$ python -q
>>> import numpy as np
>>> np.set_printoptions(precision=1, suppress=True, linewidth=140, legacy="1.25")
>>> F = np.load("test17.npy")
>>> F
array([[-3,  1,  3, -2, -2, -3,  1, -2],
       [ 1, -3, -1, -1,  1, -2, -4,  0],
       [ 0, -2, -3,  0, -2, -4, -1,  0],
       [ 0, -4, -2,  3, -3,  1, -3, -1],
       [-1,  0, -1,  2, -2, -1,  2, -3],
       [ 0,  0,  1,  0,  0,  0,  1, -3],
       [ 2, -1, -2, -1,  2, -2, -1,  0],
       [-1,  1, -2,  0,  0, -5,  2, -2],
       [ 0,  0,  0,  0,  0,  0,  0,  0],
       [ 0,  0,  0,  0,  0,  0,  0,  0],
       [ 2, -2, -3, -1,  2,  1,  0, -1],
       [-1, -2,  0,  3, -4, -3,  1,  2],
       [-1,  1, -1, -2,  0,  1, -1, -2],
       [ 1, -3,  2,  1,  0, -4,  3,  1],
       [-1, -1, -2,  3, -1,  0, -1,  0],
       [-1,  1, -1, -2,  0,  1, -1, -2],
       [ 0,  0,  0, -1,  3, -3, -1, -2],
       [ 1, -1, -3,  1,  0, -3,  1, -3],
       [-1,  1, -1, -2,  0,  1, -1, -2],
       [ 1, -3,  0,  0, -2,  1, -2, -1],
       [ 0,  0,  0,  0,  0,  0,  0,  0],
       [ 0, -2,  0, -1,  0, -3,  1,  2],
       [ 3, -3, -2,  1,  2,  0,  1,  1],
       [ 3, -3, -2,  1,  2,  0,  1,  1],
       [ 0,  0,  0,  0,  0,  0,  0,  0],
       [ 3, -5,  0,  2,  0, -2,  1,  3],
       [ 1, -1, -1, -1,  5, -5,  1,  0],
       [ 2, -2, -1,  1,  0,  2, -1, -1],
       [ 1, -4,  1,  2,  1, -3,  0,  4],
       [ 0, -2,  2,  1, -2, -2,  0,  2],
       [-2,  1,  2,  0,  1, -1,  0, -2],
       [-1,  1, -1, -2,  0,  1, -1, -2],
       [-2,  0, -3,  1, -1,  1, -2, -2],
       [-3,  2,  0,  1, -2, -3,  3, -2],
       [ 2, -1, -2, -1,  2, -2, -1,  0],
       [ 0,  0,  0,  0,  0,  0,  0,  0],
       [-1,  0, -2,  2, -2, -1,  1,  0],
       [ 1, -2, -1,  1,  3, -1,  0,  2],
       [ 0,  0,  0,  0,  0,  0,  0,  0]])
>>> cen = F - F.mean(axis=1)
Traceback (most recent call last):
  File "<python-input-4>", line 1, in <module>
    cen = F - F.mean(axis=1)
          ~~^~~~~~~~~~~~~~~~
ValueError: operands could not be broadcast together with shapes (39,8) (39,) 
>>> cen = F - F.mean(axis=0)
>>> U, s, Vt = np.linalg.svd(cen, full_matrices=False)
>>> np.round((s ** 2).sum() ** 2 / (s ** 4).sum(), 1)
4.7
>>> np.round(np.abs(Vt[-1]), 1) + 0
array([0.6, 0.6, 0.2, 0.2, 0.2, 0.2, 0.3, 0. ])
>>> cen = F - F.mean(axis=0)
>>> evecs = np.linalg.svd(cen)[2][:7]
>>> B = cen - cen @ evecs.T @ evecs
>>> np.round(B.std(axis=0), 1) + 0
array([0.2, 0.2, 0.1, 0.1, 0.1, 0.1, 0.1, 0. ])
>>> w1 = np.array([[5, 3, -1, -3],
...     [-5, 4, -3, -4],
...     [1, -5, -5, 4],
...     [4, -4, 3, 4],
...     [4, 0, -1, -2],
...     [1, 2, -5, -5],
...     [-1, -5, -2, 1],
...     [0, -1, -2, -2]])
>>> c = np.array([-6, 9, -9, -9])
>>> hid = np.maximum(F @ w1 + c, 0)
>>> np.linalg.matrix_rank(hid)
4
>>> W2 = np.array([[1, -2], [2, -3], [0, -2], [-1, 3]])
>>> w1 @ W2
array([[ 14, -26],
       [  7,  -8],
       [-13,  35],
       [ -8,  10],
       [  6, -12],
       [ 10, -13],
       [-12,  24],
       [  0,   1]])
>>> hid @ W2
array([[ -24,   72],
       [  65, -141],
       [  16,  -81],
       [  23,  -82],
       [ -15,   21],
       [   2,    0],
       [  62, -116],
       [  -9,  -15],
       [  18,  -27],
       [  18,  -27],
       [  74, -123],
       [ -34,   62],
       [  64,  -96],
       [ -20,   65],
       [   8,  -42],
       [  64,  -96],
       [  28,  -54],
       [  17,  -77],
       [  64,  -96],
       [  35,  -61],
       [  18,  -27],
       [  -7,   15],
       [  45,  -92],
       [  45,  -92],
       [  18,  -27],
       [  24,  -55],
       [  17,  -58],
       [  56,  -94],
       [   8,  -13],
       [ -21,   63],
       [  -8,   24],
       [  64,  -96],
       [  56, -114],
       [ -22,   54],
       [  62, -116],
       [  18,  -27],
       [  -2,  -17],
       [  25,  -53],
       [  18,  -27]])
>>> q, evecs = np.linalg.qr(F[:, :4])[0], np.linalg.qr(F[:, 4:])[0]
>>> s = np.linalg.svd(q.T @ evecs, compute_uv=False)
>>> round(float(np.linalg.norm(q @ q.T - evecs @ evecs.T, 2)), 1)
1.0
>>> cen = (F - F.mean(axis=0)) / F.std(axis=0)
>>> np.argwhere(np.abs(cen) > 2)
array([[ 0,  0],
       [ 0,  2],
       [ 1,  6],
       [ 3,  6],
       [ 7,  5],
       [11,  4],
       [13,  6],
       [25,  1],
       [25,  7],
       [26,  4],
       [26,  5],
       [28,  7],
       [33,  0],
       [33,  6]])
>>> cen.std(axis=0)
array([1., 1., 1., 1., 1., 1., 1., 1.])
>>> c = np.linalg.lstsq(np.delete(cen, 1, axis=1), cen[:, 1])[0]
>>> np.abs(c).argmax()
0
>>> np.round(1 - np.var(cen[:, 1] - np.delete(cen, 1, axis=1) @ c), 1)
0.9
>>> E = np.loadtxt("data.csv", delimiter=",")
>>> E.round(1) + 0
array([[0.1, 0.1, 0.1, 0.1, 0.1, 0.1, 0.1, 0.1, 0.1, 0.1, 0.1],
       [0.1, 0.1, 0.1, 0.1, 0.1, 0.1, 0.1, 0.1, 0.1, 0.1, 0.1],
       [0.1, 0.1, 0.1, 0.1, 0.1, 0.1, 0.1, 0.1, 0.1, 0.1, 0.1],
       [0.1, 0.1, 0.1, 0. , 0.1, 0.1, 0.1, 0. , 0.1, 0. , 0.1],
       [0.1, 0.1, 0.1, 0.1, 0.1, 0.1, 0.1, 0.1, 0.1, 0.1, 0.1],
       [0.1, 0.1, 0.1, 0.1, 0.1, 0.1, 0.1, 0.1, 0.1, 0.1, 0.1],
       [0.1, 0.1, 0.1, 0.1, 0.1, 0.1, 0.1, 0.1, 0.1, 0.1, 0.1],
       [0.1, 0.1, 0.1, 0. , 0.1, 0.1, 0.1, 0. , 0.1, 0. , 0.1],
       [0.1, 0.1, 0.1, 0.1, 0.1, 0.1, 0.1, 0.1, 0.1, 0.1, 0.1],
       [0.1, 0.1, 0.1, 0. , 0.1, 0.1, 0.1, 0. , 0.1, 0. , 0.1],
       [0.1, 0.1, 0.1, 0.1, 0.1, 0.1, 0.1, 0.1, 0.1, 0.1, 0.1]])
>>> np.abs(np.diag(np.linalg.qr(E)[1])) > 1e-9
array([ True, False, False, False, False, False, False, False, False, False, False])
>>> np.unique(E.round(6), axis=0).shape
(3, 11)
